% python3 -q
>>> import numpy as np
>>> np.set_printoptions(precision=2, suppress=True, linewidth=100)
>>> A = np.loadtxt("case9.csv", delimiter=",")
>>> A
array([[ -7.69,  -2.59, -10.23, -10.19],
       [-14.19,  -4.73, -18.88, -18.88],
       [ -7.31,  -2.43,  -9.77,  -9.79],
       [  0.46,   0.17,   0.66,   0.65],
       [  6.44,   2.18,   8.6 ,   8.58],
       [ -1.42,  -0.49,  -1.91,  -1.91],
       [-10.74,  -3.57, -14.33, -14.34],
       [ -1.  ,  -0.33,  -1.35,  -1.31],
       [  5.1 ,   1.7 ,   6.82,   6.81],
       [  6.15,   2.07,   8.25,   8.17],
       [  4.06,   1.38,   5.42,   5.38]])
>>> B = A / np.linalg.norm(A, axis=1, keepdims=True)
>>> gram = B @ B.T
>>> (np.abs(gram) > 0.9).astype(int)
array([[1, 1, 1, 1, 1, 1, 1, 1, 1, 1, 1],
       [1, 1, 1, 1, 1, 1, 1, 1, 1, 1, 1],
       [1, 1, 1, 1, 1, 1, 1, 1, 1, 1, 1],
       [1, 1, 1, 1, 1, 1, 1, 1, 1, 1, 1],
       [1, 1, 1, 1, 1, 1, 1, 1, 1, 1, 1],
       [1, 1, 1, 1, 1, 1, 1, 1, 1, 1, 1],
       [1, 1, 1, 1, 1, 1, 1, 1, 1, 1, 1],
       [1, 1, 1, 1, 1, 1, 1, 1, 1, 1, 1],
       [1, 1, 1, 1, 1, 1, 1, 1, 1, 1, 1],
       [1, 1, 1, 1, 1, 1, 1, 1, 1, 1, 1],
       [1, 1, 1, 1, 1, 1, 1, 1, 1, 1, 1]])
>>> round(np.degrees(np.arccos(np.clip(gram[7, 6], -1, 1))), 2)
np.float64(0.77)
>>> z = A[:, 2] > np.median(A[:, 2])
>>> f = A[z].mean(axis=0) - A[~z].mean(axis=0)
>>> print(f)
[11.5   3.86 15.36 15.32]
>>> ((A - A.mean(axis=0)) @ f > 0).astype(int)
array([0, 0, 0, 1, 1, 1, 0, 1, 1, 1, 1])
>>> B = A / np.sqrt((A ** 2).mean(axis=1, keepdims=True))
>>> np.linalg.matrix_rank(A - A.mean(axis=1, keepdims=True))
np.int64(3)
>>> np.linalg.norm(B, axis=1)
array([2., 2., 2., 2., 2., 2., 2., 2., 2., 2., 2.])
>>> W0 = np.load("m.npy")
>>> print(W0)
[[-1.  0.  0. -2.  0.  0.  0.  0. -2. -2.  0. -2.]
 [ 0. -1.  0.  0.  0. -2.  0.  0.  0.  0. -2.  0.]
 [ 0.  0. -1.  0. -2.  0. -2. -2.  0.  0.  0.  0.]
 [-2.  0.  0. -1.  0.  0.  0.  0. -2. -2.  0. -2.]
 [ 0.  0. -2.  0. -1.  0. -2. -2.  0.  0.  0.  0.]
 [ 0. -2.  0.  0.  0. -1.  0.  0.  0.  0. -2.  0.]
 [ 0.  0. -2.  0. -2.  0. -1. -2.  0.  0.  0.  0.]
 [ 0.  0. -2.  0. -2.  0. -2. -1.  0.  0.  0.  0.]
 [-2.  0.  0. -2.  0.  0.  0.  0. -1. -2.  0. -2.]
 [-2.  0.  0. -2.  0.  0.  0.  0. -2. -1.  0. -2.]
 [ 0. -2.  0.  0.  0. -2.  0.  0.  0.  0. -1.  0.]
 [-2.  0.  0. -2.  0.  0.  0.  0. -2. -2.  0. -1.]]
>>> rng = np.random.default_rng(758035)
>>> B = W0 + rng.integers(-2, 3, (12, 3)) @ rng.integers(-2, 3, (3, 12))
>>> B
array([[-4., -2.,  2., -8.,  4.,  5.,  2., -4., -4.,  1.,  6.,  3.],
       [-2., -3.,  0., -4.,  3.,  1.,  0., -2., -2.,  2.,  2.,  3.],
       [-2., -8., -9., -2.,  4., -2., -2., -6., -6.,  0.,  8.,  6.],
       [-1., -4., -6.,  3.,  1., -6.,  2., -2., -4., -5.,  2.,  0.],
       [ 3.,  4.,  0.,  6., -6., -4.,  0.,  0.,  4., -3., -6., -4.],
       [ 0.,  4., 10., -1., -3.,  3.,  6., -2.,  5.,  1., -4.,  0.],
       [-3.,  2.,  4., -8.,  0.,  9., -3., -2.,  0.,  5.,  2.,  1.],
       [ 2., -2., -8.,  5., -3., -6., -4.,  1., -1., -3., -2., -2.],
       [-4., -4., -2., -5.,  4.,  1.,  2., -4., -4., -1.,  6.,  3.],
       [-1.,  4.,  6.,  0., -3.,  0.,  6., -2.,  2., -2., -2., -2.],
       [ 2.,  0., -2.,  3., -3., -4., -6.,  6.,  1., -1., -7., -6.],
       [-5., -2.,  0., -9.,  4.,  6., -4.,  0., -5.,  2.,  4.,  1.]])
>>> B - W0
array([[-3., -2.,  2., -6.,  4.,  5.,  2., -4., -2.,  3.,  6.,  5.],
       [-2., -2.,  0., -4.,  3.,  3.,  0., -2., -2.,  2.,  4.,  3.],
       [-2., -8., -8., -2.,  6., -2.,  0., -4., -6.,  0.,  8.,  6.],
       [ 1., -4., -6.,  4.,  1., -6.,  2., -2., -2., -3.,  2.,  2.],
       [ 3.,  4.,  2.,  6., -5., -4.,  2.,  2.,  4., -3., -6., -4.],
       [ 0.,  6., 10., -1., -3.,  4.,  6., -2.,  5.,  1., -2.,  0.],
       [-3.,  2.,  6., -8.,  2.,  9., -2.,  0.,  0.,  5.,  2.,  1.],
       [ 2., -2., -6.,  5., -1., -6., -2.,  2., -1., -3., -2., -2.],
       [-2., -4., -2., -3.,  4.,  1.,  2., -4., -3.,  1.,  6.,  5.],
       [ 1.,  4.,  6.,  2., -3.,  0.,  6., -2.,  4., -1., -2.,  0.],
       [ 2.,  2., -2.,  3., -3., -2., -6.,  6.,  1., -1., -6., -6.],
       [-3., -2.,  0., -7.,  4.,  6., -4.,  0., -3.,  4.,  4.,  2.]])
>>> np.abs(B - W0).sum(axis=1)
array([44., 27., 52., 35., 45., 40., 40., 34., 37., 31., 40., 39.])
>>> K = np.array([[0.0, 0.0, 0.0, 0.0, 0.0, 0.0, -3.0],
...     [0.0, 0.0, 0.0, 0.0, 0.0, 0.0, 2.0],
...     [0.0, 0.0, 0.0, 0.0, 0.0, 0.0, 2.0],
...     [0.0, 0.0, 0.0, 0.0, 0.0, 0.0, -1.0],
...     [0.0, 0.0, 0.0, 0.0, 0.0, 0.0, 2.0],
...     [0.0, 0.0, 0.0, 0.0, 0.0, 0.0, 3.0],
...     [-3.0, 2.0, 2.0, -1.0, 2.0, 3.0, 0.0]])
>>> B = K / np.sqrt((K ** 2).mean(axis=1, keepdims=True))
>>> np.linalg.norm(B, axis=1)
array([2.65, 2.65, 2.65, 2.65, 2.65, 2.65, 2.65])
>>> K - K.mean(axis=1, keepdims=True)
array([[ 0.43,  0.43,  0.43,  0.43,  0.43,  0.43, -2.57],
       [-0.29, -0.29, -0.29, -0.29, -0.29, -0.29,  1.71],
       [-0.29, -0.29, -0.29, -0.29, -0.29, -0.29,  1.71],
       [ 0.14,  0.14,  0.14,  0.14,  0.14,  0.14, -0.86],
       [-0.29, -0.29, -0.29, -0.29, -0.29, -0.29,  1.71],
       [-0.43, -0.43, -0.43, -0.43, -0.43, -0.43,  2.57],
       [-3.71,  1.29,  1.29, -1.71,  1.29,  2.29, -0.71]])
